In [1]: import numpy as np

In [2]: np.set_printoptions(precision=3, suppress=True, linewidth=160)

In [3]: J = np.load("a.npy")

In [4]: J
Out[4]: 
array([[  8,   0,  -8,  -4,   4],
       [  0, -10,  -5,  -5,  10],
       [  8,  -6, -11,  -7,  10]])

In [5]: J.sum(axis=1)
Out[5]: array([  0, -10,  -6])

In [6]: np.round(np.linalg.norm(J), 3)
Out[6]: np.float64(27.928)

In [7]: J.shape
Out[7]: (3, 5)

In [8]: np.unravel_index(np.abs(J).argmax(), J.shape)
Out[8]: (np.int64(2), np.int64(2))

In [9]: J.sum(axis=0)
Out[9]: array([ 16, -16, -24, -16,  24])

In [10]: np.linalg.matrix_rank(J)
Out[10]: np.int64(2)

In [11]: np.argsort(-np.linalg.norm(J, axis=0).round(6), kind="stable")[:3]
Out[11]: array([4, 2, 1])

In [12]: round(float(np.linalg.norm(J, 2) / np.linalg.norm(J)), 3)
Out[12]: 0.93

In [13]: left, s, vt = np.linalg.svd(J)

In [14]: np.argmax(s[:-1] / (s[1:] + 1e-6)) + 1
Out[14]: np.int64(2)

In [15]: B = left[:, :2] @ np.diag(s[:2]) @ vt[:2]

In [16]: round(np.abs(J - B).max(), 3)
Out[16]: np.float64(0.0)

In [17]: B.round(3) + 0
Out[17]: 
array([[  8.,   0.,  -8.,  -4.,   4.],
       [  0., -10.,  -5.,  -5.,  10.],
       [  8.,  -6., -11.,  -7.,  10.]])

In [18]: np.linalg.matrix_rank(J, rtol=0.05)
Out[18]: np.int64(2)

In [19]: m1 = np.loadtxt("arr.csv", delimiter=",")

In [20]: m1
Out[20]: 
array([[ -3.,  -3.,  -3.,  -3.,  -3.,  -3.,  -3.,  -3.],
       [ -3.,  -6.,  -6.,  -6.,  -6.,  -6.,  -6.,  -6.],
       [ -3.,  -6.,  -9.,  -9.,  -9.,  -9.,  -9.,  -9.],
       [ -3.,  -6.,  -9., -12., -12., -12., -12., -12.],
       [ -3.,  -6.,  -9., -12., -15., -15., -15., -15.],
       [ -3.,  -6.,  -9., -12., -15., -18., -18., -18.],
       [ -3.,  -6.,  -9., -12., -15., -18., -21., -21.],
       [ -3.,  -6.,  -9., -12., -15., -18., -21., -24.]])

In [21]: round(np.linalg.det(m1), 3)
Out[21]: np.float64(6561.0)

In [22]: (m1 + m1.T) / 2
Out[22]: 
array([[ -3.,  -3.,  -3.,  -3.,  -3.,  -3.,  -3.,  -3.],
       [ -3.,  -6.,  -6.,  -6.,  -6.,  -6.,  -6.,  -6.],
       [ -3.,  -6.,  -9.,  -9.,  -9.,  -9.,  -9.,  -9.],
       [ -3.,  -6.,  -9., -12., -12., -12., -12., -12.],
       [ -3.,  -6.,  -9., -12., -15., -15., -15., -15.],
       [ -3.,  -6.,  -9., -12., -15., -18., -18., -18.],
       [ -3.,  -6.,  -9., -12., -15., -18., -21., -21.],
       [ -3.,  -6.,  -9., -12., -15., -18., -21., -24.]])

In [23]: np.round(np.abs(np.linalg.eigvals(m1)).max(), 3)
Out[23]: np.float64(88.096)

In [24]: np.linalg.matrix_power(m1, 3)
Out[24]: 
array([[  -5508.,  -10800.,  -15687.,  -20007.,  -23625.,  -26433.,  -28350.,  -29322.],
       [ -10800.,  -21195.,  -30807.,  -39312.,  -46440.,  -51975.,  -55755.,  -57672.],
       [ -15687.,  -30807.,  -44820.,  -57240.,  -67662.,  -75762.,  -81297.,  -84105.],
       [ -20007.,  -39312.,  -57240.,  -73170.,  -86562.,  -96984., -104112., -107730.],
       [ -23625.,  -46440.,  -67662.,  -86562., -102492., -114912., -123417., -127737.],
       [ -26433.,  -51975.,  -75762.,  -96984., -114912., -128925., -138537., -143424.],
       [ -28350.,  -55755.,  -81297., -104112., -123417., -138537., -148932., -154224.],
       [ -29322.,  -57672.,  -84105., -107730., -127737., -143424., -154224., -159732.]])

In [25]: np.sort(np.abs(np.linalg.eigvals(m1)))
Out[25]: array([ 0.776,  0.863,  1.038,  1.373,  2.065,  3.775, 10.014, 88.096])

In [26]: vals, vecs = np.linalg.eigh(m1)

In [27]: vals
Out[27]: array([-88.096, -10.014,  -3.775,  -2.065,  -1.373,  -1.038,  -0.863,  -0.776])

In [28]: vecs @ np.diag(vals) @ vecs.T
Out[28]: 
array([[ -3.,  -3.,  -3.,  -3.,  -3.,  -3.,  -3.,  -3.],
       [ -3.,  -6.,  -6.,  -6.,  -6.,  -6.,  -6.,  -6.],
       [ -3.,  -6.,  -9.,  -9.,  -9.,  -9.,  -9.,  -9.],
       [ -3.,  -6.,  -9., -12., -12., -12., -12., -12.],
       [ -3.,  -6.,  -9., -12., -15., -15., -15., -15.],
       [ -3.,  -6.,  -9., -12., -15., -18., -18., -18.],
       [ -3.,  -6.,  -9., -12., -15., -18., -21., -21.],
       [ -3.,  -6.,  -9., -12., -15., -18., -21., -24.]])

In [29]: (vals > 1e-8).sum(), (vals < -1e-8).sum()
Out[29]: (np.int64(0), np.int64(8))

In [30]: round(float(vals.sum()), 3), np.trace(m1)
Out[30]: (-108.0, np.float64(-108.0))

In [31]: B = np.array([[-1, -2, -1], [1, -1, 2], [-3, 1, 2], [-2, 1, -3], [0, 2, 3]])

In [32]: np.einsum("ik,kj->ij", J, B)
Out[32]: 
array([[ 24, -20,   0],
       [ 15,  20,  15],
       [ 33,  -8,   9]])

In [33]: B.T @ J.T
Out[33]: 
array([[ 24,  15,  33],
       [-20,  20,  -8],
       [  0,  15,   9]])

In [34]: np.linalg.matrix_rank(J @ B)
Out[34]: np.int64(2)

In [35]: np.vstack([J, B.T]).shape
Out[35]: (6, 5)

In [36]: np.einsum("ij->j", J)
Out[36]: array([ 16, -16, -24, -16,  24])

In [37]: rng = np.random.default_rng(89254)

In [38]: lab = rng.permutation(8)

In [39]: lab
Out[39]: array([3, 4, 6, 2, 1, 5, 0, 7])

In [40]: B = m1[lab][:, lab]

In [41]: np.allclose(B, m1)
Out[41]: False

In [42]: B
Out[42]: 
array([[-12., -12., -12.,  -9.,  -6., -12.,  -3., -12.],
       [-12., -15., -15.,  -9.,  -6., -15.,  -3., -15.],
       [-12., -15., -21.,  -9.,  -6., -18.,  -3., -21.],
       [ -9.,  -9.,  -9.,  -9.,  -6.,  -9.,  -3.,  -9.],
       [ -6.,  -6.,  -6.,  -6.,  -6.,  -6.,  -3.,  -6.],
       [-12., -15., -18.,  -9.,  -6., -18.,  -3., -18.],
       [ -3.,  -3.,  -3.,  -3.,  -3.,  -3.,  -3.,  -3.],
       [-12., -15., -21.,  -9.,  -6., -18.,  -3., -24.]])

In [43]: np.sort(np.abs(np.linalg.eigvals(B)))
Out[43]: array([ 0.776,  0.863,  1.038,  1.373,  2.065,  3.775, 10.014, 88.096])

In [44]: round(float(np.linalg.det(B)), 3), round(float(np.linalg.det(m1[lab])), 3)
Out[44]: (6561.0, 6561.0)

In [45]: B = np.array([[-1, 6, -8, 9, -3, 7],
    ...:     [8, -5, -1, -9, 3, 3],
    ...:     [-3, -6, 0, -3, 8, 5],
    ...:     [-4, -2, 1, -7, 7, 6],
    ...:     [4, 9, 3, -3, -1, 8],
    ...:     [-7, -9, -4, 8, -8, 2]])

In [46]: W0 = np.tril(B)

In [47]: W0
Out[47]: 
array([[-1,  0,  0,  0,  0,  0],
       [ 8, -5,  0,  0,  0,  0],
       [-3, -6,  0,  0,  0,  0],
       [-4, -2,  1, -7,  0,  0],
       [ 4,  9,  3, -3, -1,  0],
       [-7, -9, -4,  8, -8,  2]])

In [48]: f, r1 = W0[2], W0[0]

In [49]: f @ r1
Out[49]: np.int64(3)

In [50]: pr = (f @ r1) / (f @ f) * f

In [51]: pr
Out[51]: array([-0.2, -0.4,  0. ,  0. ,  0. ,  0. ])

In [52]: np.linalg.matrix_rank(np.outer(f, r1))
Out[52]: np.int64(1)

In [53]: np.outer(f, r1)
Out[53]: 
array([[3, 0, 0, 0, 0, 0],
       [6, 0, 0, 0, 0, 0],
       [0, 0, 0, 0, 0, 0],
       [0, 0, 0, 0, 0, 0],
       [0, 0, 0, 0, 0, 0],
       [0, 0, 0, 0, 0, 0]])

In [54]: r1 - pr
Out[54]: array([-0.8,  0.4,  0. ,  0. ,  0. ,  0. ])

In [55]: np.round(np.linalg.norm(f + r1) ** 2 + np.linalg.norm(f - r1) ** 2, 3)
Out[55]: np.float64(92.0)

In [56]: np.round(np.linalg.norm(W0, 2) / np.linalg.norm(W0), 3)
Out[56]: np.float64(0.801)

In [57]: np.argsort(-np.linalg.norm(W0, axis=0).round(6), kind="stable")[:3]
Out[57]: array([1, 0, 3])

In [58]: [round(float(x), 3) for x in np.linalg.svd(W0, compute_uv=False)[:3]]
Out[58]: [19.613, 10.257, 9.215]

In [59]: np.linalg.cond(W0) > 100
Out[59]: np.True_

In [60]: W0 @ W0
Out[60]: 
array([[   1,    0,    0,    0,    0,    0],
       [ -48,   25,    0,    0,    0,    0],
       [ -45,   30,    0,    0,    0,    0],
       [  13,   18,   -7,   49,    0,    0],
       [  67,  -66,   -6,   24,    1,    0],
       [-131,  -37,  -24,  -16,   -8,    4]])

In [61]: W0.inv()
Traceback (most recent call last):
  Cell In[61], line 1
    W0.inv()
AttributeError: 'numpy.ndarray' object has no attribute 'inv'


In [62]: (W0 - W0.T) / 2
Out[62]: 
array([[ 0. , -4. ,  1.5,  2. , -2. ,  3.5],
       [ 4. ,  0. ,  3. ,  1. , -4.5,  4.5],
       [-1.5, -3. ,  0. , -0.5, -1.5,  2. ],
       [-2. , -1. ,  0.5,  0. ,  1.5, -4. ],
       [ 2. ,  4.5,  1.5, -1.5,  0. ,  4. ],
       [-3.5, -4.5, -2. ,  4. , -4. ,  0. ]])

In [63]: np.round(np.linalg.det(W0), 3)
Out[63]: np.float64(-0.0)

In [64]: M = np.load("run15.npy")

In [65]: M
Out[65]: 
array([[-1.3  , -2.   , -0.5  , -0.2  ,  1.7  , -0.6  , -2.7  ,  0.6  ,  0.3  ],
       [-0.3  ,  0.7  ,  0.6  , -1.3  , -0.9  ,  1.4  ,  0.   , -2.9  , -0.9  ],
       [ 0.7  ,  0.3  , -1.1  ,  0.3  ,  0.   ,  0.1  ,  1.   ,  0.3  , -1.1  ],
       [ 0.7  ,  1.5  ,  0.9  , -2.3  , -0.2  , -0.5  , -0.3  ,  0.2  ,  1.   ],
       [-0.311,  0.683,  0.637, -1.281, -0.902,  1.375, -0.004, -2.918, -0.879],
       [-0.9  ,  1.1  ,  1.4  ,  0.2  ,  0.   ,  0.1  , -0.8  ,  0.3  , -0.9  ],
       [-0.5  ,  0.9  , -1.   ,  0.6  , -0.2  , -0.5  , -0.6  , -1.3  , -1.5  ],
       [-1.4  ,  1.3  , -0.2  , -1.6  , -0.3  ,  0.8  , -0.1  , -1.   , -0.9  ]])

In [66]: [round(float(x), 3) for x in np.linalg.svd(M, compute_uv=False)[:3]]
Out[66]: [6.31, 4.028, 3.556]

In [67]: f = np.array([0, 2, 0, 0, 1, 0, 2, 2, 2])

In [68]: data = f[np.abs(np.subtract.outer(np.arange(9), np.arange(9)))]

In [69]: data
Out[69]: 
array([[0, 2, 0, 0, 1, 0, 2, 2, 2],
       [2, 0, 2, 0, 0, 1, 0, 2, 2],
       [0, 2, 0, 2, 0, 0, 1, 0, 2],
       [0, 0, 2, 0, 2, 0, 0, 1, 0],
       [1, 0, 0, 2, 0, 2, 0, 0, 1],
       [0, 1, 0, 0, 2, 0, 2, 0, 0],
       [2, 0, 1, 0, 0, 2, 0, 2, 0],
       [2, 2, 0, 1, 0, 0, 2, 0, 2],
       [2, 2, 2, 0, 1, 0, 0, 2, 0]])

In [70]: (data + data.T) / 2
Out[70]: 
array([[0., 2., 0., 0., 1., 0., 2., 2., 2.],
       [2., 0., 2., 0., 0., 1., 0., 2., 2.],
       [0., 2., 0., 2., 0., 0., 1., 0., 2.],
       [0., 0., 2., 0., 2., 0., 0., 1., 0.],
       [1., 0., 0., 2., 0., 2., 0., 0., 1.],
       [0., 1., 0., 0., 2., 0., 2., 0., 0.],
       [2., 0., 1., 0., 0., 2., 0., 2., 0.],
       [2., 2., 0., 1., 0., 0., 2., 0., 2.],
       [2., 2., 2., 0., 1., 0., 0., 2., 0.]])

In [71]: data.inv()
Traceback (most recent call last):
  Cell In[71], line 1
    data.inv()
AttributeError: 'numpy.ndarray' object has no attribute 'inv'


In [72]: round(np.linalg.det(data), 3)
Out[72]: np.float64(68.0)

In [73]: np.allclose(data @ data.T, data.T @ data)
Out[73]: True

In [74]: np.trace(data)
Out[74]: np.int64(0)

In [75]: np.sort(np.abs(np.linalg.eigvals(data)))
Out[75]: array([0.086, 0.274, 1.565, 2.142, 2.15 , 2.485, 4.057, 5.077, 7.864])

In [76]: np.linalg.matrix_power(data, 4)
Out[76]: 
array([[778, 600, 556, 272, 276, 372, 382, 740, 646],
       [600, 793, 380, 332, 346, 200, 604, 596, 740],
       [556, 380, 497, 112, 262, 256, 212, 604, 382],
       [272, 332, 112, 229,  84, 136, 256, 200, 372],
       [276, 346, 262,  84, 252,  84, 262, 346, 276],
       [372, 200, 256, 136,  84, 229, 112, 332, 272],
       [382, 604, 212, 256, 262, 112, 497, 380, 556],
       [740, 596, 604, 200, 346, 332, 380, 793, 600],
       [646, 740, 382, 372, 276, 272, 556, 600, 778]])
